% python3 -q
>>> import numpy as np
>>> from numpy import linalg as LA
>>> np.set_printoptions(suppress=True, linewidth=200)
>>> feats = np.array([[1, 0, 0], [2, 1, 0], [3, 3, 2]])
>>> # triangular, det is the product of the diagonal
>>> x = np.array([1, 2, 2])
>>> y = feats @ x
>>> y
array([ 1,  4, 13])
>>> np.round(LA.solve(feats, feats[:, 0]), 2) + 0
array([1., 0., 0.])
>>> np.round(LA.solve(feats.T, feats[0]), 2)
array([1., 0., 0.])
>>> np.round(LA.solve(feats, y), 2)
array([1., 2., 2.])
>>> r0 = np.array([2, -4, 3])
>>> np.cross(feats[0, :3], feats[2, :3])
array([ 0, -2,  3])
>>> np.convolve(feats[0], r0)
array([ 2, -4,  3,  0,  0])
>>> np.array([np.convolve(row, r0, "same") for row in feats])
array([[-4,  3,  0],
       [-6,  2,  3],
       [-6,  1,  1]])
>>> np.correlate(feats[0], feats[2], "full")
array([2, 3, 3, 0, 0])
>>> evals, V = LA.eig(feats)
>>> evals
array([2., 1., 1.])
>>> np.prod(evals)
np.float64(2.0)
>>> feats @ V[:, 0] - evals[0] * V[:, 0]
array([0., 0., 0.])
>>> np.round(np.sort(np.abs(LA.eigvals(feats))), 2)
array([1., 1., 2.])
>>> (feats - feats.T) / 2
array([[ 0. , -1. , -1.5],
       [ 1. ,  0. , -1.5],
       [ 1.5,  1.5,  0. ]])
>>> np.allclose(feats, feats.T)
False
>>> assert feats == feats.T
Traceback (most recent call last):
  File "<python-input-23>", line 1, in <module>
    assert feats == feats.T
           ^^^^^^^^^^^^^^^^
ValueError: The truth value of an array with more than one element is ambiguous. Use a.any() or a.all()
>>> (feats + feats.T) / 2
array([[1. , 1. , 1.5],
       [1. , 1. , 1.5],
       [1.5, 1.5, 2. ]])
>>> feats @ feats
array([[ 1,  0,  0],
       [ 4,  1,  0],
       [15,  9,  4]])
>>> np.round(LA.det(feats), 2)
np.float64(2.0)
>>> LA.matrix_power(feats, 4)
array([[  1,   0,   0],
       [  8,   1,   0],
       [111,  45,  16]])
>>> X = np.loadtxt("layer10.csv", delimiter=",")
>>> X.round(2)
array([[-0.5 ,  0.  , -0.87],
       [ 0.  ,  1.  ,  0.  ],
       [ 0.87,  0.  , -0.5 ]])
>>> (X != 0).astype(int)
array([[1, 0, 1],
       [0, 1, 0],
       [1, 0, 1]])
>>> np.round(X @ X, 2)
array([[-0.5 ,  0.  ,  0.87],
       [ 0.  ,  1.  ,  0.  ],
       [-0.87,  0.  , -0.5 ]])
>>> (LA.matrix_power((X != 0) + (X.T != 0) + np.eye(3), 3) > 0).astype(int)
array([[1, 0, 1],
       [0, 1, 0],
       [1, 0, 1]])
>>> rng = np.random.default_rng(26)
>>> Y = X + rng.integers(-2, 3, (3, 1)) @ rng.integers(-2, 3, (1, 3))
>>> Y.round(2)
array([[-2.5 , -2.  , -4.87],
       [ 0.  ,  1.  ,  0.  ],
       [ 0.87,  0.  , -0.5 ]])
>>> np.round(Y - X, 2)
array([[-2., -2., -4.],
       [ 0.,  0.,  0.],
       [ 0.,  0.,  0.]])
>>> m1 = np.array([[0, 1], [1, 0]])
>>> theta = np.radians(30)
>>> Rm = np.eye(3)
>>> Rm[0, 0] = Rm[1, 1] = np.cos(theta)
>>> Rm[0, 1], Rm[1, 0] = -np.sin(theta), np.sin(theta)
>>> Rm.round(2)
array([[ 0.87, -0.5 ,  0.  ],
       [ 0.5 ,  0.87,  0.  ],
       [ 0.  ,  0.  ,  1.  ]])
>>> Y = X @ Rm.T
>>> np.round(LA.svd(X, compute_uv=False), 2), np.round(LA.svd(Y, compute_uv=False), 2)
(array([1., 1., 1.]), array([1., 1., 1.]))
>>> np.round(LA.det(Rm), 2), round(np.trace(Rm), 2)
(np.float64(1.0), np.float64(2.73))
>>> np.round(np.abs(Y - X).max(axis=0), 2)
array([0.5 , 0.43, 0.  ])
>>> q = Rm.astype(float).copy()
>>> for j in range(3):
...     q[:, j] -= q[:, :j] @ (q[:, :j].T @ q[:, j])
...     q[:, j] /= LA.norm(q[:, j])
... 
>>> np.round(q.T @ Rm, 2) + 0
array([[1., 0., 0.],
       [0., 1., 0.],
       [0., 0., 1.]])
>>> Y = np.array([[4, 0], [-1, 3]])
>>> W2 = np.kron(Y, m1)
>>> LA.matrix_rank(W2)
np.int64(4)
>>> W2
array([[ 0,  4,  0,  0],
       [ 4,  0,  0,  0],
       [ 0, -1,  0,  3],
       [-1,  0,  3,  0]])
>>> x = np.array([2, -1, -3, -2])
>>> y = W2 @ x
>>> beta, lr = np.zeros(4), 1 / LA.norm(W2, 2) ** 2
>>> for i in range(12):
...     beta -= lr * W2.T @ (W2 @ beta - y)
...     if i % 2 == 0: print(i, round(LA.norm(W2 @ beta - y), 2))
... 
0 4.92
2 1.52
4 0.47
6 0.14
8 0.04
10 0.01
>>> np.round(LA.cond(W2), 2)
np.float64(1.5)
>>> r0 = np.array([0, -2])
>>> Y = m1 + np.outer(r0, np.eye(2)[0])
>>> Y
array([[ 0.,  1.],
       [-1.,  0.]])
